$ python3 -q
>>> import numpy as np
>>> np.set_printoptions(precision=2, suppress=True, linewidth=160, sign=" ")
>>> def rd(a):
...     return np.round(a, 2) + 0
... 
>>> mat = np.array([[0.0, 2.0, 1.0, 0.0],
...     [2.0, 1.0, 0.0, 0.0],
...     [1.0, 1.0, 2.0, 0.0],
...     [0.0, 0.0, 0.0, 4.0]])
>>> T = np.stack([mat, 4 * mat, mat[::-1]])
>>> (T @ mat.T).shape
(3, 4, 4)
>>> np.linalg.matrix_rank(T.reshape(3, -1))
np.int64(2)
>>> M = np.loadtxt("x.csv", delimiter=",")
>>> rd(M)
array([[-0.03,  2.99,  0.25],
       [ 0.22, -2.6 ,  1.49],
       [ 0.35, -0.79,  2.87],
       [ 0.08,  2.75,  1.19],
       [-0.22, -1.93, -2.28],
       [-0.35,  0.83, -2.86],
       [ 0.35, -0.43,  2.95],
       [-0.07,  3.  , -0.12],
       [-0.23,  2.56, -1.54],
       [-0.14, -2.49, -1.66],
       [ 0.11, -2.97,  0.43],
       [ 0.1 , -2.98,  0.31],
       [ 0.34,  0.24,  2.97],
       [-0.35,  0.19, -2.97]])
>>> Uu, sigma = np.linalg.svd(M)
Traceback (most recent call last):
  File "<python-input-9>", line 1, in <module>
    Uu, sigma = np.linalg.svd(M)
    ^^^^^^^^^
ValueError: too many values to unpack (expected 2)
>>> Uu, sigma, Vt = np.linalg.svd(M, full_matrices=False)
>>> rd(sigma / sigma[0])
array([ 1. ,  0.9,  0. ])
>>> (sigma > 1e-8).sum()
np.int64(2)
>>> rd(np.cumsum(sigma ** 2) / np.sum(sigma ** 2))
array([ 0.55,  1.  ,  1.  ])
>>> rd(np.sqrt((sigma ** 2).sum())), rd(np.linalg.norm(M))
(np.float64(11.22), np.float64(11.22))
>>> rd(Vt @ Vt.T)
array([[ 1.,  0.,  0.],
       [ 0.,  1.,  0.],
       [ 0.,  0.,  1.]])
>>> rd(sigma)
array([ 8.32,  7.53,  0.  ])
>>> Xc = M - M.mean(axis=1)
Traceback (most recent call last):
  File "<python-input-17>", line 1, in <module>
    Xc = M - M.mean(axis=1)
         ~~^~~~~~~~~~~~~~~~
ValueError: operands could not be broadcast together with shapes (14,3) (14,) 
>>> Xc = M - M.mean(axis=0)
>>> Uu, sigma, Vt = np.linalg.svd(Xc, full_matrices=False)
>>> rd(Vt[0] * np.sign(Vt[0, np.abs(Vt[0]).argmax()]))
array([-0.05,  0.95, -0.3 ])
>>> cov = np.cov(M, rowvar=False)
>>> rd(np.corrcoef(M.T))
array([[ 1.  , -0.24,  0.98],
       [-0.24,  1.  , -0.05],
       [ 0.98, -0.05,  1.  ]])
>>> rd(M.std(axis=0))
array([ 0.24,  2.2 ,  2.02])
>>> np.argsort(-M.std(axis=0).round(6), kind="stable")
array([ 1,  2,  0])
>>> rd(np.corrcoef(M[:, 2], M[:, 0])[0, 1])
np.float64(0.98)
>>> M2 = np.array([[-2, -3, 1, 1, 1],
...     [1, -3, 1, 1, 3],
...     [1, -3, 0, 3, -2],
...     [-1, 3, -3, -1, -2],
...     [-1, -1, 1, 2, 3]])
>>> m1 = M2 - M2.T
>>> m1
array([[ 0, -4,  0,  2,  2],
       [ 4,  0,  4, -2,  4],
       [ 0, -4,  0,  6, -3],
       [-2,  2, -6,  0, -4],
       [-2, -4,  3,  4,  0]])
>>> np.allclose(m1[:-1].T @ np.linalg.lstsq(m1[:-1].T, m1[-1])[0], m1[-1])
True
>>> np.abs(np.diag(np.linalg.qr(m1)[1])) > 1e-9
array([ True,  True,  True,  True, False])
>>> np.allclose(m1 @ m1.T, m1.T @ m1)
True
>>> m1.inv()
Traceback (most recent call last):
  File "<python-input-32>", line 1, in <module>
    m1.inv()
    ^^^^^^
AttributeError: 'numpy.ndarray' object has no attribute 'inv'
>>> rng = np.random.default_rng(60)
>>> M2 = m1 + rng.integers(-2, 3, (5, 4)) @ rng.integers(-2, 3, (4, 5))
>>> M2
array([[  0, -10,   0,   3,   4],
       [  2,   6,   0,   0,   0],
       [  0,  -2,   0,   0,   1],
       [-10,   5,  -6,   4,  -4],
       [ -5,  -8,   2,   7,   1]])
>>> M2 - m1
array([[ 0, -6,  0,  1,  2],
       [-2,  6, -4,  2, -4],
       [ 0,  2,  0, -6,  4],
       [-8,  3,  0,  4,  0],
       [-3, -4, -1,  3,  1]])
>>> x = np.array([1, 1, 4, 8, 4])
>>> y = M2 @ x
>>> y
array([ 30,   8,   2, -13,  55])
>>> rd(np.linalg.solve(M2, M2[:, 2]))
array([ 0.,  0.,  1.,  0.,  0.])
>>> rd(np.linalg.solve(M2, y + M2[:, 4]))
array([ 1.,  1.,  4.,  8.,  5.])
>>> rd(np.linalg.solve(M2.T, M2[2]))
array([ 0.,  0.,  1.,  0.,  0.])
>>> rd(np.linalg.solve(M2, 5 * y))
array([  5.,   5.,  20.,  40.,  20.])
>>> data = np.loadtxt("block13.csv", delimiter=",")
>>> rd(data)
array([[ 0.17, -0.08,  0.98],
       [-0.08,  0.99,  0.09],
       [ 0.98,  0.09, -0.16]])
>>> rd(data @ data.T)
array([[ 1.,  0.,  0.],
       [ 0.,  1.,  0.],
       [ 0.,  0.,  1.]])
>>> rd(np.linalg.pinv(data))
array([[ 0.17, -0.08,  0.98],
       [-0.08,  0.99,  0.09],
       [ 0.98,  0.09, -0.16]])
>>> rd(np.linalg.svd(data, compute_uv=False))
array([ 1.,  1.,  1.])
>>> P = np.triu(np.array([[0, 4, 1], [5, 1, 0], [1, 2, 0]]), 1) + np.eye(3)
>>> M2 = P @ data @ np.linalg.inv(P)
>>> rd(M2)
array([[ 0.85,  0.59,  0.33],
       [-0.08,  1.3 ,  0.16],
       [ 0.98, -3.84, -1.14]])
>>> rd(np.poly(M2))
array([ 1., -1., -1.,  1.])
>>> np.trace(M2), rd(np.trace(data))
(np.float64(1.0), np.float64(1.0))
>>> rd(np.linalg.eigvals(M2))
array([ 1., -1.,  1.])
>>> rd(np.einsum("ij,ji->", M2, M2))
np.float64(3.0)
>>> rd(np.linalg.eigvals(M2).sum().real)
np.float64(1.0)
>>> np.einsum("ii->", M2)
np.float64(1.0)
>>> K = np.array([[1, 1, 0, 0, 3],
...     [0, 1, 1, 1, 3],
...     [0, 0, 0, 3, 0],
...     [0, 0, 0, 1, 1],
...     [0, 0, 0, 0, 2]])
>>> Uu, sigma, Vt = np.linalg.svd(K)
>>> evecs = Vt[:(sigma > 1e-8).sum()]
>>> x = K[2] + 3 * K[4] + rng.integers(2) * np.eye(5)[2]
>>> x
array([ 0.,  0.,  1.,  3.,  6.])
>>> np.allclose(evecs.T @ evecs @ x, x)
False
>>> np.linalg.matrix_rank(np.vstack([K, x]))
np.int64(5)
>>> rd(np.diag(evecs.T @ evecs))
array([ 0.67,  0.67,  0.67,  1.  ,  1.  ])
>>> P = np.triu(np.array([[3, 3, -3, -3, -3],
...     [-1, 2, 2, -1, 2],
...     [0, 1, -2, -1, 1],
...     [-3, 3, -3, -3, 3],
...     [3, 3, 1, -3, -1]]), 1) + np.eye(5)
>>> M2 = P @ K @ np.linalg.inv(P)
>>> P @ K - K @ P
array([[ 0.,  0.,  4., -5.,  1.],
       [ 0.,  0., -2.,  7., -3.],
       [ 0.,  0.,  0., -1., -8.],
       [ 0.,  0.,  0.,  0.,  3.],
       [ 0.,  0.,  0.,  0.,  0.]])
>>> M2
array([[  1.,   1.,   4.,  -1.,   3.],
       [  0.,   1.,  -1.,   6., -13.],
       [  0.,   0.,   0.,   2.,  -5.],
       [  0.,   0.,   0.,   1.,   4.],
       [  0.,   0.,   0.,   0.,   2.]])
>>> W0 = 2 * np.eye(4) + np.eye(4, k=1)
>>> W0
array([[ 2.,  1.,  0.,  0.],
       [ 0.,  2.,  1.,  0.],
       [ 0.,  0.,  2.,  1.],
       [ 0.,  0.,  0.,  2.]])
>>> rd(np.linalg.det(W0.T))
np.float64(16.0)
>>> rd(np.linalg.det(W0[::-1]))
np.float64(16.0)
>>> rd(np.linalg.eigvals(W0).sum().real)
np.float64(8.0)
>>> np.einsum("ij,ji->", W0, W0)
np.float64(16.0)
>>> r = np.linalg.matrix_rank(m1)
>>> r
np.int64(4)
>>> null = np.linalg.svd(m1)[2][r:].T
>>> rd(m1 @ null)
array([[ 0.],
       [ 0.],
       [ 0.],
       [ 0.],
       [ 0.]])
>>> [int(np.linalg.matrix_rank(m1[:i])) for i in range(1, len(m1) + 1)]
[1, 2, 3, 4, 4]
>>> rd(null @ null.T)
array([[ 0.  , -0.04,  0.01, -0.04, -0.03],
       [-0.04,  0.32, -0.07,  0.36,  0.29],
       [ 0.01, -0.07,  0.02, -0.08, -0.06],
       [-0.04,  0.36, -0.08,  0.4 ,  0.32],
       [-0.03,  0.29, -0.06,  0.32,  0.26]])
>>> null.shape
(5, 1)
>>> rd(null[:, 0] / null[np.abs(null[:, 0]).round(6).argmax(), 0])
array([-0.1,  0.9, -0.2,  1. ,  0.8])
>>> w, evecs = np.linalg.eig(W0)
>>> w
array([ 2.,  2.,  2.,  2.])
>>> np.prod(w)
np.float64(16.0)
>>> rd(np.sort(np.linalg.eigvals(W0.T)))
array([ 2.,  2.,  2.,  2.])
>>> x = np.array([-3, 2, 1, -2])
>>> y = W0 @ x
>>> beta, lr = np.zeros(4), 1 / np.linalg.norm(W0, 2) ** 2
>>> for i in range(8):
...     beta -= lr * W0.T @ (W0 @ beta - y)
...     if i % 2 == 0: print(i, round(np.linalg.norm(W0 @ beta - y), 2))
... 
0 4.51
2 1.76
4 0.82
6 0.46
>>> rd(beta)
array([-2.83,  1.82,  1.12, -2.05])
>>> M2 = W0 / np.sqrt((W0 ** 2).mean(axis=1, keepdims=True))
>>> rd(np.linalg.norm(M2, axis=1))
array([ 2.,  2.,  2.,  2.])
>>> W0 - W0.mean(axis=1, keepdims=True)
array([[ 1.25,  0.25, -0.75, -0.75],
       [-0.75,  1.25,  0.25, -0.75],
       [-0.75, -0.75,  1.25,  0.25],
       [-0.5 , -0.5 , -0.5 ,  1.5 ]])
>>> A = np.loadtxt("sample7.csv", delimiter=",")
>>> A
array([[-3., -3.],
       [-3., -6.]])
>>> rd(np.linalg.norm(A) ** 2 / np.linalg.norm(A, 2) ** 2)
np.float64(1.02)
>>> rd(np.linalg.norm(A, 2))
np.float64(7.85)
>>> np.linalg.norm(A, axis=1).argmax()
np.int64(1)
>>> rd(np.linalg.norm(A, "nuc"))
np.float64(9.0)
>>> rd(np.linalg.norm(A, axis=1))
array([ 4.24,  6.71])
>>> w, evecs = np.linalg.eig(A)
>>> rd(np.sort(np.linalg.eigvals(A.T)))
array([-7.85, -1.15])
>>> rd(np.sort(np.linalg.eigvals(A @ A)))
array([  1.31,  61.69])
>>> rd(w)
array([-1.15, -7.85])
>>> rd(A @ evecs[:, 0] - w[0] * evecs[:, 0])
array([ 0.,  0.])
>>> rd(np.prod(w))
np.float64(9.0)
>>> f, g = A[0], A[1]
>>> f @ g
np.float64(27.0)
>>> p = (f @ g) / (f @ f) * f
>>> np.outer(f, g)
array([[  9.,  18.],
       [  9.,  18.]])
>>> rd(np.linalg.eigvalsh(A).min())
np.float64(-7.85)
>>> np.all(np.linalg.eigvalsh(A) > 0)
np.False_
>>> M2 = np.linalg.invert(A)
Traceback (most recent call last):
  File "<python-input-115>", line 1, in <module>
    M2 = np.linalg.invert(A)
         ^^^^^^^^^^^^^^^^
AttributeError: module 'numpy.linalg' has no attribute 'invert'
>>> M2 = np.linalg.inv(A)
>>> rd(np.linalg.inv(M2))
array([[-3., -3.],
       [-3., -6.]])
>>> rd(M2)
array([[-0.67,  0.33],
       [ 0.33, -0.33]])
>>> (np.abs(M2) > 1e-9).astype(int)
array([[ 1,  1],
       [ 1,  1]])
>>> np.allclose(M2, A.T)
False
>>> X = np.load("a.npy")
>>> X
array([[-3., -1.,  0.,  0.,  0.],
       [-1.,  2., -1.,  0.,  0.],
       [ 0., -1., -4., -1.,  0.],
       [ 0.,  0., -1., -2., -1.],
       [ 0.,  0.,  0., -1.,  5.]])
>>> rd(np.linalg.eigvals(X).sum().real)
np.float64(-2.0)
>>> rd(np.linalg.det(X[::-1]))
np.float64(-306.0)
>>> rd(np.poly(X))
array([  1.,   2., -31., -70., 149., 306.])
>>> np.einsum("ij,ji->", X, X)
np.float64(66.0)
>>> rd(np.linalg.det(2 * X)), rd(np.linalg.det(X))
(np.float64(-9792.0), np.float64(-306.0))
>>> np.einsum("ii->", X)
np.float64(-2.0)
>>> rd(np.linalg.eigvalsh(X).min())
np.float64(-4.57)
